>>> import numpy as np
>>> import numpy.linalg as la
>>> np.set_printoptions(suppress=True, linewidth=200)
>>> X = np.load("x.npy")
>>> X.round(3)
array([[-14.072,   2.821, -21.297, -18.763, -13.59 ],
       [ -9.633,   2.074, -16.203, -15.134,  -8.932],
       [ -2.457,   0.187,  -6.757,  -7.682,  -1.461],
       [ -1.305,  -0.324,  -4.718,  -5.783,  -0.319],
       [ -0.071,  -0.15 ,  -0.155,  -0.198,   0.006],
       [  0.049,   0.094,   0.093,   0.115,   0.002],
       [  2.687,   3.203,   2.842,   2.635,   1.49 ],
       [  5.579,   5.603,   5.163,   4.193,   3.686],
       [ 21.706,  15.667,  17.128,  10.771,  17.454],
       [ 24.262,  17.052,  18.994,  11.726,  19.723],
       [ 44.886,  27.332,  34.035,  19.21 ,  38.385]])
>>> left, sigma, VT = la.svd(X)
>>> evecs = VT[:(sigma > 1e-8).sum()]
>>> rng = np.random.default_rng(828)
>>> x0 = X[0] + 5 * X[4] + rng.integers(2) * np.eye(5)[0]
>>> x0.round(3)
array([-14.43 ,   2.07 , -22.072, -19.751, -13.56 ])
>>> round(la.norm(x0 - evecs.T @ evecs @ x0), 3)
np.float64(0.0)
>>> np.allclose(evecs.T @ evecs @ x0, x0)
True
>>> np.round(np.diag(evecs.T @ evecs), 3)
array([0.418, 0.949, 0.409, 0.662, 0.563])
>>> E = np.array([[1.0, -0.5, 0.2, -0.9, 0.2, 0.6],
...     [-1.6, 0.5, -1.5, 0.1, 1.0, 1.4],
...     [1.0, -1.0, 0.5, -0.4, -2.6, 0.2]])
>>> la.matrix_rank(E)
np.int64(3)
>>> print(np.round(E.sum(axis=1), 3))
[ 0.6 -0.1 -2.3]
>>> np.round(np.diff(E, axis=0), 3)
array([[-2.6,  1. , -1.7,  1. ,  0.8,  0.8],
       [ 2.6, -1.5,  2. , -0.5, -3.6, -1.2]])
>>> np.round(E.mean(axis=0), 3)
array([ 0.133, -0.333, -0.267, -0.4  , -0.467,  0.733])
>>> np.abs(E).max()
np.float64(2.6)
>>> round(la.norm(E, 1), 3), np.round(la.norm(E, np.inf), 3)
(np.float64(3.8), np.float64(6.1))
>>> np.round(la.norm(E, axis=1), 3)
array([1.581, 2.834, 3.035])
>>> print(E[2] @ E[0])
1.56
>>> round(la.norm(E[2] - E[0]), 3)
np.float64(2.931)
>>> round(la.norm(E[2], 1), 3), round(float(la.norm(E[2], np.inf)), 3)
(np.float64(5.7), 2.6)
>>> round(la.norm(E, 2), 3)
np.float64(3.767)
>>> x0 = np.array([4, 5, 0, 2, 2, 1])
>>> h = np.maximum(E @ x0, 0)
>>> np.flatnonzero(h > 1e-9)
array([0])
>>> np.round(np.maximum(E @ (3 * x0), 0), 3)
array([2.1, 0. , 0. ])
>>> E * (h > 1e-9)[:, None]
array([[ 1. , -0.5,  0.2, -0.9,  0.2,  0.6],
       [-0. ,  0. , -0. ,  0. ,  0. ,  0. ],
       [ 0. , -0. ,  0. , -0. , -0. ,  0. ]])
>>> h.round(3)
array([0.7, 0. , 0. ])
>>> print(np.round(np.tanh(E @ x0), 3))
[ 0.604 -0.291 -1.   ]
>>> def softmax(z):
...     e = np.exp(z - z.max(axis=-1, keepdims=True))
...     return e / e.sum(axis=-1, keepdims=True)
... 
>>> np.round(softmax(E).sum(axis=1), 3)
array([1., 1., 1.])
>>> np.round(softmax(E[1] + 2), 3)
array([0.02 , 0.166, 0.022, 0.111, 0.273, 0.407])
>>> np.round(softmax(10 * E[1]), 3) + 0
array([0.   , 0.   , 0.   , 0.   , 0.018, 0.982])
>>> scores = E @ E.T / np.sqrt(6)
>>> print(np.round(softmax(scores + np.triu(np.full(scores.shape, -np.inf), 1)), 3))
[[1.    0.    0.   ]
 [0.023 0.977 0.   ]
 [0.042 0.003 0.955]]
>>> np.round(softmax(scores), 3)
array([[0.526, 0.116, 0.358],
       [0.022, 0.973, 0.004],
       [0.042, 0.003, 0.955]])
>>> blk = np.stack([E, -1 * E, E[::-1]])
>>> (blk @ E.T).shape
(3, 3, 3)
>>> np.round(np.einsum("bij,cij->bc", blk, blk), 3)
array([[ 19.74, -19.74,  11.15],
       [-19.74,  19.74, -11.15],
       [ 11.15, -11.15,  19.74]])
>>> print(blk.shape)
(3, 3, 6)
>>> la.matrix_rank(blk.reshape(3, -1))
np.int64(2)
>>> print(blk.sum(axis=0))
[[ 1.  -1.   0.5 -0.4 -2.6  0.2]
 [-1.6  0.5 -1.5  0.1  1.   1.4]
 [ 1.  -0.5  0.2 -0.9  0.2  0.6]]
>>> data = np.load("sample19.npy")
>>> data
array([[ 2,  1],
       [-1, -2],
       [ 1,  2],
       [ 1,  2],
       [ 0,  2]])
>>> A2 = np.array([[1, -2], [2, 0]])
>>> cent = np.kron(A2, data)
>>> cent.shape
(10, 4)
>>> print(la.matrix_rank(cent))
4
>>> O = data.astype(float).copy()
>>> for j in range(2):
...     O[:, j] -= O[:, :j] @ (O[:, :j].T @ O[:, j])
...     O[:, j] /= la.norm(O[:, j])
... 
>>> O.round(3)
array([[ 0.756, -0.459],
       [-0.378, -0.306],
       [ 0.378,  0.306],
       [ 0.378,  0.306],
       [ 0.   ,  0.714]])
>>> np.round(O.T @ data, 3) + 0
array([[2.646, 3.024],
       [0.   , 2.803]])
>>> lab = rng.permutation(2)
>>> A2 = data[:, lab] * rng.choice([-1, 1], 2)
>>> print(A2)
[[-1 -2]
 [ 2  1]
 [-2 -1]
 [-2 -1]
 [-2  0]]
>>> left, _, VT = la.svd(data.T @ A2)
>>> np.round(left @ VT, 3) + 0
array([[ 0., -1.],
       [-1.,  0.]])
>>> lab
array([1, 0])
